In [1]: import numpy as np

In [2]: import numpy.linalg as la

In [3]: np.set_printoptions(precision=2, suppress=True, linewidth=120)

In [4]: rd = lambda a: np.round(a, 2) + 0

In [5]: X = np.loadtxt("layer13.csv", delimiter=",")

In [6]: rd(X)
Out[6]: 
array([[-4.44,  3.05, -6.35,  4.29,  3.51],
       [ 3.62, -0.78,  7.42, -2.16, -5.16],
       [ 3.5 , -0.52,  7.47, -1.91, -5.29],
       [ 3.51, -6.33, -0.09, -6.44,  2.47],
       [-4.62,  4.91, -4.35,  5.81,  1.33],
       [-1.54, -2.67, -7.07, -1.42,  6.21],
       [ 4.12, -6.07,  1.66, -6.5 ,  1.08],
       [ 4.64, -4.62,  4.77, -5.6 , -1.75],
       [ 3.46, -0.43,  7.48, -1.82, -5.34],
       [ 3.34, -6.34, -0.49, -6.38,  2.77],
       [-2.41,  6.14,  2.4 ,  5.82, -4.1 ],
       [-4.55,  3.58, -5.92,  4.74,  2.99],
       [-0.59, -3.82, -6.34, -2.73,  6.11],
       [ 3.33, -6.34, -0.51, -6.38,  2.78],
       [-3.53,  6.33,  0.03,  6.45, -2.42],
       [-2.14, -1.85, -7.37, -0.52,  6.12]])

In [7]: # null space of dimension 3

In [8]: cen = X - X.mean(axis=0)

In [9]: U, sigma, VT = la.svd(cen, full_matrices=False)

In [10]: (np.sign(U[:, 0]) == np.sign(U[0, 0])).astype(int)
Out[10]: array([1, 0, 0, 0, 1, 1, 0, 0, 0, 0, 1, 1, 1, 0, 1, 1])

In [11]: la.matrix_rank(cen)
Out[11]: np.int64(2)

In [12]: rd((sigma ** 2).sum() ** 2 / (sigma ** 4).sum())
Out[12]: np.float64(1.95)

In [13]: np.searchsorted(np.cumsum(sigma ** 2) / (sigma ** 2).sum(), 0.9) + 1
Out[13]: np.int64(2)

In [14]: rd(sigma)
Out[14]: array([30.15, 25.47,  0.  ,  0.  ,  0.  ])

In [15]: C = X[[6, 7]].astype(float)

In [16]: for _ in range(7):
    ...:     lab = la.norm(X[:, None] - C, axis=-1).argmin(axis=1)
    ...:     C = np.array([X[lab == j].mean(axis=0) for j in range(2)])
    ...: 

In [17]: lab
Out[17]: array([0, 1, 1, 0, 0, 0, 0, 1, 1, 0, 1, 0, 0, 0, 1, 0])

In [18]: print(rd(C))
[[-0.36 -2.19 -3.68 -1.55  3.54]
 [ 1.55  1.02  4.93  0.13 -4.01]]

In [19]: np.abs(C[1] - C[0]).argmax()
Out[19]: np.int64(2)

In [20]: rd(C[1] - C[0])
Out[20]: array([ 1.9 ,  3.21,  8.61,  1.68, -7.55])
